% python3 -q
>>> import numpy as np
>>> import numpy.linalg as la
>>> np.set_printoptions(precision=2, suppress=True, linewidth=140, sign=" ")
>>> E = np.load("out2.npy")
>>> print(E)
[[  1  -3   9 -27]
 [  1  -2   4  -8]
 [  1  -1   1  -1]
 [  1   0   0   0]
 [  1   1   1   1]
 [  1   2   4   8]]
>>> # row 0 dominates
>>> u = np.array([2, 1])
>>> print(np.cross(E[5, :3], E[0, :3]))
[30 -5 -5]
>>> print(np.polyval(u, E[5]))
[  3   5   9  17]
>>> print(np.convolve(E[5], u))
[  2   5  10  20   8]
>>> arr = np.array([[0, 1, 3, 0], [0, 0, 1, 3], [3, 0, 0, 1], [1, 3, 0, 0]])
>>> other = np.c_[E[:, :1] @ np.array([[-2]]), np.array([1, 3, 3, 1, 0, 0])]
>>> print(other)
[[-2  1]
 [-2  3]
 [-2  3]
 [-2  1]
 [-2  0]
 [-2  0]]
>>> print(la.matrix_rank(np.c_[E, other]))
5
>>> print(la.norm(la.qr(E)[0].T @ other, axis=0) ** 2 / ((other ** 2).sum(axis=0) + 1e-12))
[ 1.    0.99]
>>> print(np.round(la.lstsq(E, other[:, 0])[0], 2) + 0)
[-2.  0.  0.  0.]
>>> u = np.array([5, -8, 2, 4])
>>> other = arr + np.outer(u, np.eye(4)[0])
>>> print(round(float(la.det(other) / la.det(arr)), 2), round(float(1 + la.solve(arr, u)[0]), 2))
2.71 2.71
>>> print(la.matrix_rank(la.inv(other) - la.inv(arr), tol=1e-8))
1
>>> M = np.load("x.npy")
>>> print(M)
[[ 0  0  1  0  1  0  0  1]
 [ 0  0  0  1  0  1  0  0]
 [ 1  0  0  0  0  0  1  1]
 [ 0  1  0  0  0  1  0  0]
 [ 1  0  0  0  0  0  1  1]
 [ 0  1  0  1  0  0  0  0]
 [ 0  0  1  0  1  0  0  1]
 [ 1  0  1  0  1  0  1  0]]
>>> # rows and columns are dependent
>>> print(np.unique(M.round(6), axis=0).shape)
(6, 8)
>>> print(la.lstsq(M[:-1].T, M[-1])[2])
5
>>> print(np.allclose(M[:-1].T @ la.lstsq(M[:-1].T, M[-1])[0], M[-1]))
False
>>> try:
...     la.inv(M)
... except la.LinAlgError as e:
...     print("failed:", e)
... 
failed: Singular matrix
>>> K = np.loadtxt("data.csv", delimiter=",")
>>> print(K)
[[ 3.05  1.    1.    0.    2.    2.    2.    0.    2.    1.    0.    1.    2.  ]
 [ 3.    2.05  3.    1.    2.    2.    2.    3.    2.    0.    3.    1.    1.  ]
 [ 2.    1.    2.05  3.    0.    3.    3.    2.    0.    3.    3.    2.    0.  ]
 [ 0.    3.    3.    0.05  2.    0.    0.    1.    2.    0.    0.    1.    2.  ]
 [ 0.    1.    1.    2.    2.05  3.    2.    1.    1.    2.    2.    3.    2.  ]
 [ 2.    2.    3.    1.    3.    3.05  2.    3.    1.    2.    2.    2.    0.  ]
 [ 3.    0.    1.    3.    1.    0.    1.05  2.    2.    2.    2.    1.    2.  ]
 [ 2.    1.    1.    1.    0.    0.    3.    3.05  2.    0.    0.    2.    1.  ]
 [ 2.    1.    0.    0.    2.    2.    0.    2.    2.05  2.    1.    1.    1.  ]
 [ 3.    0.    2.    3.    2.    1.    2.    0.    0.    3.05  3.    0.    1.  ]
 [ 3.    1.    3.    0.    3.    1.    1.    3.    1.    0.    3.05  3.    3.  ]
 [ 0.    1.    3.    3.    1.    3.    1.    1.    2.    3.    1.    2.05  0.  ]
 [ 3.    1.    1.    0.    2.    2.    2.    0.    2.    1.    0.    1.    2.05]]
>>> u = np.array([3, 1, 0])
>>> print(np.convolve(K[7], u))
[  6.     5.     4.     4.     1.     0.     9.    12.15   9.05   2.     0.     6.     5.     1.     0.  ]
>>> print(np.polyval(u, K[7]))
[ 14.     4.     4.     4.     0.     0.    30.    30.96  14.     0.     0.    14.     4.  ]
>>> print(np.cross(K[7, :3], K[5, :3]))
[ 1. -4.  2.]
>>> Uu, sv, Vt = la.svd(K)
>>> print(np.argmax(sv[:-1] / (sv[1:] + 1e-6)) + 1)
12
>>> print(sv)
[ 20.9    7.17   5.37   4.87   4.22   3.76   3.38   3.05   1.62   1.55   1.18   0.31   0.02]
>>> other = Uu[:, :12] @ np.diag(sv[:12]) @ Vt[:12]
>>> print(la.matrix_rank(K, rtol=0.05))
11
>>> print(la.matrix_rank(other))
12
>>> print(la.matrix_rank(K, rtol=0.1))
8
>>> print(np.round(la.norm(K, 2) / la.norm(K), 2))
0.85
>>> print(np.allclose(K, K.T))
False
>>> assert K == K.T
Traceback (most recent call last):
  File "<python-input-42>", line 1, in <module>
    assert K == K.T
           ^^^^^^^^
ValueError: The truth value of an array with more than one element is ambiguous. Use a.any() or a.all()
>>> K.inv()
Traceback (most recent call last):
  File "<python-input-43>", line 1, in <module>
    K.inv()
    ^^^^^
AttributeError: 'numpy.ndarray' object has no attribute 'inv'
>>> print(round(la.det(K), 2))
-14478.19
>>> feats = np.loadtxt("block2.csv", delimiter=",")
>>> print(feats)
[[ 0.63 -0.24  0.18  0.1  -0.47]
 [-0.24  2.02 -0.61 -0.52 -0.57]
 [ 0.18 -0.61  1.64 -0.08  0.05]
 [ 0.1  -0.52 -0.08  1.83  0.75]
 [-0.47 -0.57  0.05  0.75  0.88]]
>>> # null space of dimension 1
>>> w1 = np.array([[0, 6, 7, 2, 4, 2],
...     [2, 5, 7, 5, 9, 0],
...     [4, 9, 3, 2, 4, 1],
...     [0, 4, 4, 3, 3, 5],
...     [8, 8, 8, 0, 2, 7]])
>>> coef = np.array([2, 0, -2, -2, -3, 2])
>>> hid = np.maximum(feats @ w1 + coef, 0)
>>> print((hid > 0).mean(axis=0))
[ 0.6  0.8  0.6  0.4  0.2  0.8]
>>> basis = np.array([[0, -3], [0, 3], [-1, 1], [-3, 0], [3, 1], [-2, 1]])
>>> print((hid @ basis).round(6).argmax(axis=1))
[ 1  1  1  1  1]
>>> print(hid @ basis)
[[ -1.39   3.25]
 [ 10.75  11.09]
 [ -7.85  19.21]
 [-43.88  36.54]
 [-22.86   2.02]]
>>> rank = la.matrix_rank(feats)
>>> print(rank)
4
>>> ns = la.svd(feats)[2][rank:].T
>>> print(la.matrix_rank(feats.T @ feats), la.matrix_rank(feats @ feats.T))
4 4
>>> print([int(la.matrix_rank(feats[:, :j + 1])) for j in range(5)])
[1, 2, 3, 4, 4]
>>> print(ns[:, 0] / ns[np.abs(ns[:, 0]).round(6).argmax(), 0])
[ 0.92  0.28 -0.04 -0.38  1.  ]
>>> print(ns.shape)
(5, 1)
>>> print([int(la.matrix_rank(feats[:i])) for i in range(1, len(feats) + 1)])
[1, 2, 3, 4, 4]
>>> print(np.round(ns @ ns.T, 2) + 0)
[[ 0.41  0.12 -0.02 -0.17  0.44]
 [ 0.12  0.04 -0.01 -0.05  0.13]
 [-0.02 -0.01  0.    0.01 -0.02]
 [-0.17 -0.05  0.01  0.07 -0.18]
 [ 0.44  0.13 -0.02 -0.18  0.48]]
>>> evals, vecs = la.eigh(feats)
>>> print(np.abs(vecs[:, -1]))
[ 0.04  0.7   0.3   0.53  0.37]
>>> print(np.unique(evals.round(6) + 0, return_counts=True)[1])
[ 1  2  1  1]
>>> print(np.round(la.svd(feats, compute_uv=False), 2) + 0)
[ 3.  2.  1.  1.  0.]
>>> print(la.eigvalsh(feats + 5 * np.eye(5)))
[ 5.  6.  6.  7.  8.]
>>> Uu, sv, Vt = la.svd(feats)
>>> vecs = Vt[:(sv > 1e-8).sum()]
>>> rng = np.random.default_rng(73)
>>> x = feats[1] + 4 * feats[0] + rng.integers(2) * np.eye(5)[3]
>>> print(x)
[ 2.29  1.06  0.09  0.9  -2.44]
>>> print(vecs.T @ vecs)
[[ 0.59 -0.12  0.02  0.17 -0.44]
 [-0.12  0.96  0.01  0.05 -0.13]
 [ 0.02  0.01  1.   -0.01  0.02]
 [ 0.17  0.05 -0.01  0.93  0.18]
 [-0.44 -0.13  0.02  0.18  0.52]]
>>> print(np.allclose(vecs.T @ vecs @ x, x))
False
>>> print(la.matrix_rank(np.vstack([feats, x])))
5
>>> m1 = np.load("dump.npy")
>>> print(m1)
[[ 4.  3.  3.  3.  0.  3.  0.  3.  0.  3.  0.  0.]
 [ 3.  4.  3.  3.  0.  3.  0.  3.  0.  3.  0.  0.]
 [ 3.  3.  4.  3.  0.  3.  0.  3.  0.  3.  0.  0.]
 [ 3.  3.  3.  4.  0.  3.  0.  3.  0.  3.  0.  0.]
 [ 0.  0.  0.  0.  4.  0.  3.  0.  3.  0.  3.  3.]
 [ 3.  3.  3.  3.  0.  4.  0.  3.  0.  3.  0.  0.]
 [ 0.  0.  0.  0.  3.  0.  4.  0.  3.  0.  3.  3.]
 [ 3.  3.  3.  3.  0.  3.  0.  4.  0.  3.  0.  0.]
 [ 0.  0.  0.  0.  3.  0.  3.  0.  4.  0.  3.  3.]
 [ 3.  3.  3.  3.  0.  3.  0.  3.  0.  4.  0.  0.]
 [ 0.  0.  0.  0.  3.  0.  3.  0.  3.  0.  4.  3.]
 [ 0.  0.  0.  0.  3.  0.  3.  0.  3.  0.  3.  4.]]
>>> print(round(la.det(m1), 2))
352.0
>>> print((la.matrix_power((m1 != 0) + (m1.T != 0) + np.eye(12), 12) > 0).astype(int))
[[ 1  1  1  1  0  1  0  1  0  1  0  0]
 [ 1  1  1  1  0  1  0  1  0  1  0  0]
 [ 1  1  1  1  0  1  0  1  0  1  0  0]
 [ 1  1  1  1  0  1  0  1  0  1  0  0]
 [ 0  0  0  0  1  0  1  0  1  0  1  1]
 [ 1  1  1  1  0  1  0  1  0  1  0  0]
 [ 0  0  0  0  1  0  1  0  1  0  1  1]
 [ 1  1  1  1  0  1  0  1  0  1  0  0]
 [ 0  0  0  0  1  0  1  0  1  0  1  1]
 [ 1  1  1  1  0  1  0  1  0  1  0  0]
 [ 0  0  0  0  1  0  1  0  1  0  1  1]
 [ 0  0  0  0  1  0  1  0  1  0  1  1]]
